$ python -q
>>> import numpy as np
>>> from numpy import linalg as LA
>>> np.set_printoptions(precision=2, suppress=True, linewidth=120, floatmode="fixed")
>>> tidy = lambda a: np.round(a, 2) + 0
>>> m1 = np.array([[0.1, 1.6, -1.0],
...     [0.1, 0.0, 0.0],
...     [-0.1, -0.8, 0.3],
...     [0.7, 1.2, 0.0]])
>>> rng = np.random.default_rng(97827)
>>> m1[1] = m1[2] + 0.1 * rng.normal(size=3)
>>> tidy(m1)
array([[ 0.10,  1.60, -1.00],
       [-0.01, -0.81,  0.27],
       [-0.10, -0.80,  0.30],
       [ 0.70,  1.20,  0.00]])
>>> A2 = np.c_[m1[:, :2] @ np.array([[1, -3], [0, -3]]), np.array([5, 3, 1, 0])]
>>> tidy(A2)
array([[ 0.10, -5.10,  5.00],
       [-0.01,  2.45,  3.00],
       [-0.10,  2.70,  1.00],
       [ 0.70, -5.70,  0.00]])
>>> tidy(LA.norm(A2 - m1 @ LA.lstsq(m1, A2)[0], axis=0))
array([0.00, 0.00, 0.27])
>>> LA.matrix_rank(A2)
np.int64(3)
>>> tidy(LA.lstsq(m1, A2[:, 0])[0])
array([1.00, 0.00, 0.00])
>>> proj = A2 @ LA.solve(A2.T @ A2, A2.T)
>>> tidy(np.trace(proj))
np.float64(3.0)
>>> tidy(LA.eigvalsh(proj))
array([0.00, 1.00, 1.00, 1.00])
>>> tidy((np.eye(4) - proj) @ A2)
array([[0.00, 0.00, 0.00],
       [0.00, 0.00, 0.00],
       [0.00, 0.00, 0.00],
       [0.00, 0.00, 0.00]])
>>> tidy(np.diag(proj))
array([0.99, 0.77, 0.25, 0.99])
>>> tidy(proj)
array([[ 0.99,  0.06, -0.10, -0.01],
       [ 0.06,  0.77,  0.41,  0.05],
       [-0.10,  0.41,  0.25, -0.09],
       [-0.01,  0.05, -0.09,  0.99]])
>>> def softmax(z):
...     e = np.exp(z - z.max(axis=-1, keepdims=True))
...     return e / e.sum(axis=-1, keepdims=True)
... 
>>> tidy(softmax(m1[0]))
array([0.17, 0.77, 0.06])
>>> scores = m1 @ m1.T / np.sqrt(3)
>>> tidy(softmax(scores + np.triu(np.full(scores.shape, -np.inf), 1)))
array([[1.00, 0.00, 0.00, 0.00],
       [0.21, 0.79, 0.00, 0.00],
       [0.12, 0.44, 0.44, 0.00],
       [0.43, 0.08, 0.08, 0.42]])
>>> tidy(softmax(scores)[0] @ m1)
array([ 0.25,  1.33, -0.65])
>>> softmax(scores).round(6).argmax(axis=1)
array([0, 2, 2, 0])
>>> tidy(softmax(scores))
array([[0.66, 0.03, 0.03, 0.27],
       [0.10, 0.38, 0.38, 0.14],
       [0.10, 0.38, 0.38, 0.14],
       [0.43, 0.08, 0.08, 0.42]])
